$ python3 -q
>>> import numpy as np
>>> import numpy.linalg as la
>>> np.set_printoptions(precision=2, suppress=True, linewidth=140, legacy="1.25")
>>> W0 = np.cumsum(np.array([[1, -1, 3],
...     [0, 2, 3],
...     [-4, -1, 5],
...     [1, 0, 2],
...     [-4, 3, -2],
...     [0, 0, -4],
...     [-2, -1, 1],
...     [-3, 3, -2],
...     [4, 2, 2],
...     [5, 3, 1],
...     [5, 5, 3],
...     [2, -4, -1],
...     [0, -2, -5],
...     [1, 4, -1],
...     [2, 3, -5],
...     [5, -2, 3],
...     [1, 5, 3],
...     [5, -2, 1],
...     [-1, -3, 2],
...     [-5, -5, -2],
...     [5, -3, -1],
...     [-3, 4, 2],
...     [-3, 1, -1],
...     [3, -5, -3],
...     [-4, 1, 0],
...     [2, 2, 3],
...     [0, 3, 1]]), axis=0)
>>> W0
array([[  1,  -1,   3],
       [  1,   1,   6],
       [ -3,   0,  11],
       [ -2,   0,  13],
       [ -6,   3,  11],
       [ -6,   3,   7],
       [ -8,   2,   8],
       [-11,   5,   6],
       [ -7,   7,   8],
       [ -2,  10,   9],
       [  3,  15,  12],
       [  5,  11,  11],
       [  5,   9,   6],
       [  6,  13,   5],
       [  8,  16,   0],
       [ 13,  14,   3],
       [ 14,  19,   6],
       [ 19,  17,   7],
       [ 18,  14,   9],
       [ 13,   9,   7],
       [ 18,   6,   6],
       [ 15,  10,   8],
       [ 12,  11,   7],
       [ 15,   6,   4],
       [ 11,   7,   4],
       [ 13,   9,   7],
       [ 13,  12,   8]])
>>> out = np.c_[W0[:, :2] @ np.array([[-1, 2], [1, 1]]), np.array([2, 1, -2, 1, -2, -1, -2, 0, -2, 1, -1, -1, 0, 1, 2, 0, -1, 1, 0, -2, -2, 2, 1, 0, 1, -2, -1])]
>>> out
array([[ -2,   1,   2],
       [  0,   3,   1],
       [  3,  -6,  -2],
       [  2,  -4,   1],
       [  9,  -9,  -2],
       [  9,  -9,  -1],
       [ 10, -14,  -2],
       [ 16, -17,   0],
       [ 14,  -7,  -2],
       [ 12,   6,   1],
       [ 12,  21,  -1],
       [  6,  21,  -1],
       [  4,  19,   0],
       [  7,  25,   1],
       [  8,  32,   2],
       [  1,  40,   0],
       [  5,  47,  -1],
       [ -2,  55,   1],
       [ -4,  50,   0],
       [ -4,  35,  -2],
       [-12,  42,  -2],
       [ -5,  40,   2],
       [ -1,  35,   1],
       [ -9,  36,   0],
       [ -4,  29,   1],
       [ -4,  35,  -2],
       [ -1,  38,  -1]])
>>> la.matrix_rank(np.c_[W0, out])
4
>>> la.norm(la.qr(W0)[0].T @ out, axis=0) ** 2 / ((out ** 2).sum(axis=0) + 1e-12)
array([1.  , 1.  , 0.15])
